>>> import numpy as np
>>> np.set_printoptions(precision=3, suppress=True, linewidth=100)
>>> def tidy(a):
...     return np.round(a, 3) + 0
... 
>>> J = np.loadtxt("sample3.csv", delimiter=",")
>>> tidy(J)
array([[0.5  , 0.5  , 0.   , 0.   , 0.   , 0.   , 0.   , 0.   ],
       [0.25 , 0.25 , 0.25 , 0.25 , 0.   , 0.   , 0.   , 0.   ],
       [0.   , 0.   , 0.5  , 0.   , 0.5  , 0.   , 0.   , 0.   ],
       [0.   , 0.   , 0.   , 0.5  , 0.5  , 0.   , 0.   , 0.   ],
       [0.333, 0.   , 0.   , 0.   , 0.333, 0.333, 0.   , 0.   ],
       [0.   , 0.   , 0.5  , 0.   , 0.   , 0.5  , 0.   , 0.   ],
       [0.   , 0.   , 0.143, 0.143, 0.143, 0.143, 0.286, 0.143],
       [0.   , 0.   , 0.   , 0.   , 0.   , 0.   , 0.   , 1.   ]])
>>> rng = np.random.default_rng(21)
>>> z = rng.permutation(8)
>>> z
array([5, 0, 4, 1, 6, 3, 7, 2])
>>> Y = J[z][:, z]
>>> np.allclose(Y, J)
False
>>> tidy(np.sort(np.abs(np.linalg.eigvals(Y))))
array([0.117, 0.286, 0.5  , 0.53 , 0.53 , 0.636, 1.   , 1.   ])
>>> tidy(Y)
array([[0.5  , 0.   , 0.   , 0.   , 0.   , 0.   , 0.   , 0.5  ],
       [0.   , 0.5  , 0.   , 0.5  , 0.   , 0.   , 0.   , 0.   ],
       [0.333, 0.333, 0.333, 0.   , 0.   , 0.   , 0.   , 0.   ],
       [0.   , 0.25 , 0.   , 0.25 , 0.   , 0.25 , 0.   , 0.25 ],
       [0.143, 0.   , 0.143, 0.   , 0.286, 0.143, 0.143, 0.143],
       [0.   , 0.   , 0.5  , 0.   , 0.   , 0.5  , 0.   , 0.   ],
       [0.   , 0.   , 0.   , 0.   , 0.   , 0.   , 1.   , 0.   ],
       [0.   , 0.   , 0.5  , 0.   , 0.   , 0.   , 0.   , 0.5  ]])
